>>> import numpy as np
>>> import numpy.linalg as la
>>> np.set_printoptions(precision=1, suppress=True, linewidth=160)
>>> data = np.loadtxt("data.csv", delimiter=",")
>>> data
array([[-1.3, -0.7, -1. ],
       [ 0.1,  0. ,  1.2],
       [ 0.8,  0.4, -1.6],
       [ 0.1,  0.1,  1.7],
       [-0.7, -0.4,  0.3],
       [-0.6, -0.3,  0.1],
       [ 0.4,  0.1,  0.4],
       [-0.2, -0.1,  0.3],
       [ 1.2,  0.6,  0.2],
       [-0.8, -0.4,  1. ],
       [-0.7, -0.3, -1. ]])
>>> dist = la.norm(data[:, None] - data[None], axis=-1)
>>> dist[3].round(6).argsort(kind="stable")[:4]
array([3, 1, 9, 6])
>>> dist.shape
(11, 11)
>>> np.flatnonzero(dist[3] < dist.mean() / 2)
array([1, 3])
>>> la.norm(data - data.mean(axis=0), axis=1)
array([1.7, 1.1, 2. , 1.6, 0.6, 0.5, 0.6, 0.2, 1.5, 1.1, 1.3])
>>> la.matrix_rank(dist ** 2)
np.int64(5)
>>> Ac = (data - data.mean(axis=0)) / data.std(axis=0)
>>> Ac.std(axis=0)
array([1., 1., 1.])
>>> c = la.lstsq(np.delete(Ac, 2, axis=1), Ac[:, 2])[0]
>>> c
array([ 0.2, -0.2])
>>> round(1 - np.var(Ac[:, 2] - np.delete(Ac, 2, axis=1) @ c), 1)
np.float64(0.0)
>>> np.abs(c).argmax()
np.int64(0)
>>> lab = data[:, 2] > np.median(data[:, 2])
>>> f = data[lab].mean(axis=0) - data[~lab].mean(axis=0)
>>> np.argsort(-np.abs(f).round(6), kind="stable")
array([2, 0, 1])
>>> lab.astype(int)
array([0, 1, 0, 1, 0, 0, 1, 0, 0, 1, 0])
>>> ((data - data.mean(axis=0)) @ f > 0).astype(int)
array([0, 1, 0, 1, 1, 0, 1, 1, 1, 1, 0])
>>> w1 = np.array([[2, 3], [1, 3], [0, 3]])
>>> c = np.array([2, 1])
>>> act = np.maximum(data @ w1 + c, 0)
>>> (act > 0).mean(axis=0)
array([0.8, 0.5])
>>> cent = np.array([[-2, -1, 5], [-4, 2, -3]])
>>> act @ cent
array([[  0. ,   0. ,   0. ],
       [-24. ,   7.6,  -3.7],
       [ -8. ,  -4. ,  20. ],
       [-31.4,  11.1,  -8.6],
       [ -0.4,  -0.2,   1. ],
       [ -1. ,  -0.5,   2.5],
       [-20.6,   4.5,   3.4],
       [ -7. ,   0.5,   4.5],
       [-38. ,   9. ,   4. ],
       [ -1.6,   0.8,  -1.2],
       [ -0.6,  -0.3,   1.5]])
>>> (act @ cent).round(6).argmax(axis=1)
array([0, 1, 2, 1, 2, 2, 1, 2, 1, 1, 2])
